$ python -q
>>> import numpy as np
>>> import numpy.linalg as la
>>> np.set_printoptions(precision=2, suppress=True, linewidth=200)
>>> m1 = np.array([[-0.6, -0.4, 0.7, -0.1],
...     [0.9, 0.8, 0.9, -0.1],
...     [-1.2, -1.4, 0.7, 0.0],
...     [-0.2, -0.7, -0.2, 1.1]])
>>> m1[:, 3] *= 20
>>> m1
array([[-0.6, -0.4,  0.7, -2. ],
       [ 0.9,  0.8,  0.9, -2. ],
       [-1.2, -1.4,  0.7,  0. ],
       [-0.2, -0.7, -0.2, 22. ]])
>>> # column 3 dominates
>>> other = la.inv(m1)
>>> round(float(la.slogdet(m1)[0]), 2)
-1.0
>>> print(np.allclose(other, m1.T))
False
>>> (np.abs(other) > 1e-9).astype(int)
array([[1, 1, 1, 1],
       [1, 1, 1, 1],
       [1, 1, 1, 1],
       [1, 1, 1, 1]])
>>> q = m1.astype(float).copy()
>>> for j in range(4):
...     q[:, j] -= q[:, :j] @ (q[:, :j].T @ q[:, j])
...     q[:, j] /= la.norm(q[:, j])
... 
>>> np.round(q.T @ q, 2) + 0
array([[1., 0., 0., 0.],
       [0., 1., 0., 0.],
       [0., 0., 1., 0.],
       [0., 0., 0., 1.]])
>>> np.round(q.T @ m1, 2) + 0
array([[  1.63,   1.71,  -0.25,  -3.07],
       [  0.  ,   0.58,   0.05, -18.97],
       [  0.  ,   0.  ,   1.33,  -5.56],
       [  0.  ,   0.  ,   0.  ,   9.59]])
>>> E = np.array([[4, 2, 4], [1, -1, 1]])
>>> other = np.array([[0, 0], [1, 0]])
>>> cent = np.kron(other, E)
>>> cent.shape
(4, 6)
>>> print(la.matrix_rank(cent))
2
>>> cent
array([[ 0,  0,  0,  0,  0,  0],
       [ 0,  0,  0,  0,  0,  0],
       [ 4,  2,  4,  0,  0,  0],
       [ 1, -1,  1,  0,  0,  0]])
>>> r = la.matrix_rank(cent)
>>> print(r)
2
>>> null = la.svd(cent)[2][r:].T
>>> null.shape
(6, 4)
>>> print(np.round(cent @ null, 2) + 0)
[[0. 0. 0. 0.]
 [0. 0. 0. 0.]
 [0. 0. 0. 0.]
 [0. 0. 0. 0.]]
>>> np.round(null @ null.T, 2) + 0
array([[ 0.5,  0. , -0.5,  0. ,  0. ,  0. ],
       [ 0. ,  0. ,  0. ,  0. ,  0. ,  0. ],
       [-0.5,  0. ,  0.5,  0. ,  0. ,  0. ],
       [ 0. ,  0. ,  0. ,  1. ,  0. ,  0. ],
       [ 0. ,  0. ,  0. ,  0. ,  1. ,  0. ],
       [ 0. ,  0. ,  0. ,  0. ,  0. ,  1. ]])
>>> rng = np.random.default_rng(120)
>>> other = E + rng.integers(-2, 3, (2, 1)) @ rng.integers(-2, 3, (1, 3))
>>> other
array([[ 5,  4,  4],
       [-1, -5,  1]])
>>> np.abs(other - E).sum(axis=1)
array([3, 6])
>>> np.round(la.svd(other - E, compute_uv=False), 2) + 0
array([5., 0.])
>>> t = np.radians(180)
>>> R = np.eye(3)
>>> R[2, 2] = R[1, 1] = np.cos(t)
>>> R[2, 1], R[1, 2] = -np.sin(t), np.sin(t)
>>> R.round(2) + 0
array([[ 1.,  0.,  0.],
       [ 0., -1.,  0.],
       [ 0.,  0., -1.]])
>>> other = E @ R.T
>>> la.svd(E, compute_uv=False), la.svd(other, compute_uv=False)
(array([6.09, 1.39]), array([6.09, 1.39]))
>>> print(np.abs(other - E).max(axis=0))
[0. 4. 8.]
>>> round(la.det(R), 2), np.trace(R)
(np.float64(1.0), np.float64(-1.0))
>>> np.allclose(la.norm(E, axis=1), la.norm(other, axis=1))
True
>>> other
array([[ 4., -2., -4.],
       [ 1.,  1., -1.]])
>>> t3 = np.stack([other, 2 * other, other[::-1]])
>>> t3.sum(axis=0)
array([[ 13.,  -5., -13.],
       [  7.,   1.,  -7.]])
>>> print(np.einsum("bij,cij->bc", t3, t3))
[[ 39.  78.  12.]
 [ 78. 156.  24.]
 [ 12.  24.  39.]]
>>> print(la.norm(t3, axis=(1, 2)))
[ 6.24 12.49  6.24]
>>> la.matrix_rank(t3)
array([2, 2, 2])
>>> (t3 @ other.T).shape
(3, 2, 2)
>>> F = np.load("out10.npy")
>>> F
array([[3, 4, 1],
       [0, 0, 0],
       [1, 2, 0],
       [0, 0, 0],
       [1, 2, 0],
       [0, 0, 0],
       [4, 6, 2],
       [5, 8, 3],
       [1, 2, 0],
       [0, 0, 0],
       [0, 0, 0],
       [0, 0, 0]])
>>> x = np.array([1, 2, 2])
>>> rhs = F @ x
>>> np.round(la.pinv(F) @ F, 2) + 0
array([[1., 0., 0.],
       [0., 1., 0.],
       [0., 0., 1.]])
>>> rhs
array([13,  0,  5,  0,  5,  0, 20, 27,  5,  0,  0,  0])
>>> la.solve(F.T @ F, F.T @ rhs)
array([1., 2., 2.])
>>> rhs = rhs + 0.02 * rng.normal(size=12)
>>> rhs
array([12.99,  0.04,  4.98, -0.01,  5.03, -0.02, 20.  , 26.99,  5.02,  0.01, -0.02, -0.01])
>>> c, *_ = la.lstsq(F, rhs)
>>> c
array([0.98, 2.02, 1.99])
>>> np.round(F.T @ (rhs - F @ c), 2) + 0
array([0., 0., 0.])
>>> round(float(la.norm(rhs - F @ c)), 2)
0.06
>>> [round(float(la.norm(la.solve(F.T @ F + lam * np.eye(3), F.T @ rhs))), 2) for lam in (0, 1, 10, 100)]
[3.0, 2.75, 2.54, 1.75]
>>> x = np.array([-9, -1, -6])
>>> h1 = np.maximum(F @ x, 0)
>>> np.tanh(F @ x)
array([-1.,  0., -1.,  0., -1.,  0., -1., -1., -1.,  0.,  0.,  0.])
>>> h1
array([0, 0, 0, 0, 0, 0, 0, 0, 0, 0, 0, 0])
>>> G = np.cov(F, rowvar=False)
>>> print(G.shape)
(3, 3)
>>> round(np.corrcoef(F[:, 2], F[:, 1])[0, 1], 2)
np.float64(0.94)
>>> np.argsort(-F.std(axis=0).round(6), kind="stable")
array([1, 0, 2])
>>> la.eigvalsh(G)[::-1]
array([11.26,  0.1 ,  0.02])
>>> arr = np.loadtxt("w.csv", delimiter=",")
>>> arr
array([[ 0.37, -0.31,  0.37],
       [-0.31,  0.25, -0.31],
       [ 0.37, -0.31,  0.37]])
>>> x = np.array([-2, 1, 2])
>>> arr @ arr @ x
array([-0.31,  0.25, -0.31])
>>> round(float(la.det(arr[::-1])), 2)
0.0
>>> round(la.eigvals(arr).sum().real, 2)
np.float64(1.0)
>>> np.kron(np.eye(2, dtype=int), arr)
array([[ 0.37, -0.31,  0.37,  0.  , -0.  ,  0.  ],
       [-0.31,  0.25, -0.31, -0.  ,  0.  , -0.  ],
       [ 0.37, -0.31,  0.37,  0.  , -0.  ,  0.  ],
       [ 0.  , -0.  ,  0.  ,  0.37, -0.31,  0.37],
       [-0.  ,  0.  , -0.  , -0.31,  0.25, -0.31],
       [ 0.  , -0.  ,  0.  ,  0.37, -0.31,  0.37]])
>>> round(la.det(2 * arr), 2), round(float(la.det(arr)), 2)
(np.float64(0.0), 0.0)
>>> np.round(np.poly(arr), 2) + 0
array([ 1., -1.,  0.,  0.])
>>> Uu, sv, vt = la.svd(arr)
>>> evecs = vt[:(sv > 1e-8).sum()]
>>> x = arr[2] + 2 * arr[1] + rng.integers(2) * np.eye(3)[2]
>>> x
array([-0.24,  0.2 , -0.24])
>>> la.matrix_rank(np.vstack([arr, x]))
np.int64(1)
>>> print(np.diag(evecs.T @ evecs))
[0.37 0.25 0.37]
>>> print(np.round(la.svd(arr, compute_uv=False), 2) + 0)
[1. 0. 0.]
>>> la.matrix_rank(arr)
np.int64(1)
>>> cent = F[[11, 2]].astype(float)
>>> for _ in range(6):
...     labels = la.norm(F[:, None] - cent, axis=-1).argmin(axis=1)
...     cent = np.array([F[labels == j].mean(axis=0) for j in range(2)])
... 
>>> print(labels)
[1 0 0 0 0 0 1 1 0 0 0 0]
>>> cent[1] - cent[0]
array([3.67, 5.33, 2.  ])
>>> np.bincount(labels)
array([9, 3])
>>> J = np.loadtxt("arr.csv", delimiter=",")
>>> J
array([[-1.,  0.,  0.],
       [-3., -4.,  0.],
       [ 1., -2., -3.]])
>>> # triangular
>>> vals, evecs = la.eig(J)
>>> np.sort(la.eigvals(J @ J))
array([ 1.,  9., 16.])
>>> np.sort(la.eigvals(J.T))
array([-4., -3., -1.])
>>> vals
array([-3., -4., -1.])
>>> J @ evecs[:, 0] - vals[0] * evecs[:, 0]
array([0., 0., 0.])
>>> np.prod(vals)
np.float64(-12.0)
>>> np.allclose(J, J.T)
False
>>> round(float(np.abs(la.eigvals(J)).max()), 2)
4.0
>>> np.allclose(J @ J.T, J.T @ J)
False
>>> np.trace(J)
np.float64(-8.0)
>>> (J - J.T) / 2
array([[ 0. ,  1.5, -0.5],
       [-1.5,  0. ,  1. ],
       [ 0.5, -1. ,  0. ]])
>>> (J + J.T) / 2
array([[-1. , -1.5,  0.5],
       [-1.5, -4. , -1. ],
       [ 0.5, -1. , -3. ]])
>>> la.determinant(J)
Traceback (most recent call last):
  File "<python-input-109>", line 1, in <module>
    la.determinant(J)
    ^^^^^^^^^^^^^^
AttributeError: module 'numpy.linalg' has no attribute 'determinant'
>>> la.matrix_power(J - np.diag(np.diag(J)), 3)
array([[0., 0., 0.],
       [0., 0., 0.],
       [0., 0., 0.]])
>>> q, R = la.qr(J)
>>> print(round(float(abs(R[0, 0])), 2), round(float(la.norm(J[:, 0])), 2))
3.32 3.32
>>> np.trace(q @ q.T)
np.float64(3.0)
>>> R
array([[ 3.32,  3.02, -0.9 ],
       [ 0.  ,  3.3 ,  2.64],
       [ 0.  ,  0.  , -1.1 ]])
>>> np.round(q @ R, 2) + 0
array([[-1.,  0.,  0.],
       [-3., -4.,  0.],
       [ 1., -2., -3.]])
>>> q
array([[-0.3 ,  0.28,  0.91],
       [-0.9 , -0.39, -0.18],
       [ 0.3 , -0.88,  0.37]])
>>> q, _ = la.qr(np.array([[-0.6, 1.2, 0.0, -1.4],
...     [-0.1, -1.4, -1.0, 0.1],
...     [-0.2, -0.7, -0.5, 0.9],
...     [1.2, 1.2, 0.2, 0.8]]))
>>> mat = q[:, :3]
>>> mat
array([[-0.44,  0.7 , -0.56],
       [-0.07, -0.62, -0.66],
       [-0.15, -0.27, -0.32],
       [ 0.88,  0.25, -0.39]])
>>> # keeps lengths
>>> labels = rng.permutation(3)
>>> other = F[:, labels] * rng.choice([-1, 1], 3)
>>> other
array([[ 1,  4, -3],
       [ 0,  0,  0],
       [ 0,  2, -1],
       [ 0,  0,  0],
       [ 0,  2, -1],
       [ 0,  0,  0],
       [ 2,  6, -4],
       [ 3,  8, -5],
       [ 0,  2, -1],
       [ 0,  0,  0],
       [ 0,  0,  0],
       [ 0,  0,  0]])
>>> Uu, _, vt = la.svd(F.T @ other)
>>> np.round(Uu @ vt, 2) + 0
array([[ 0.,  0., -1.],
       [ 0.,  1.,  0.],
       [ 1.,  0.,  0.]])
>>> q, R = la.qr(mat)
>>> print(np.abs(np.diag(R)))
[1. 1. 1.]
>>> np.round(np.trace(q @ q.T), 2)
np.float64(3.0)
>>> q
array([[-0.44,  0.7 , -0.56],
       [-0.07, -0.62, -0.66],
       [-0.15, -0.27, -0.32],
       [ 0.88,  0.25, -0.39]])
>>> print(abs(R[0, 0]), round(float(la.norm(mat[:, 0])), 2))
1.0 1.0
>>> print(np.round(q.T @ q, 2) + 0)
[[1. 0. 0.]
 [0. 1. 0.]
 [0. 0. 1.]]
>>> print(q @ R)
[[-0.44  0.7  -0.56]
 [-0.07 -0.62 -0.66]
 [-0.15 -0.27 -0.32]
 [ 0.88  0.25 -0.39]]
>>> R.round(2) + 0
array([[1., 0., 0.],
       [0., 1., 0.],
       [0., 0., 1.]])
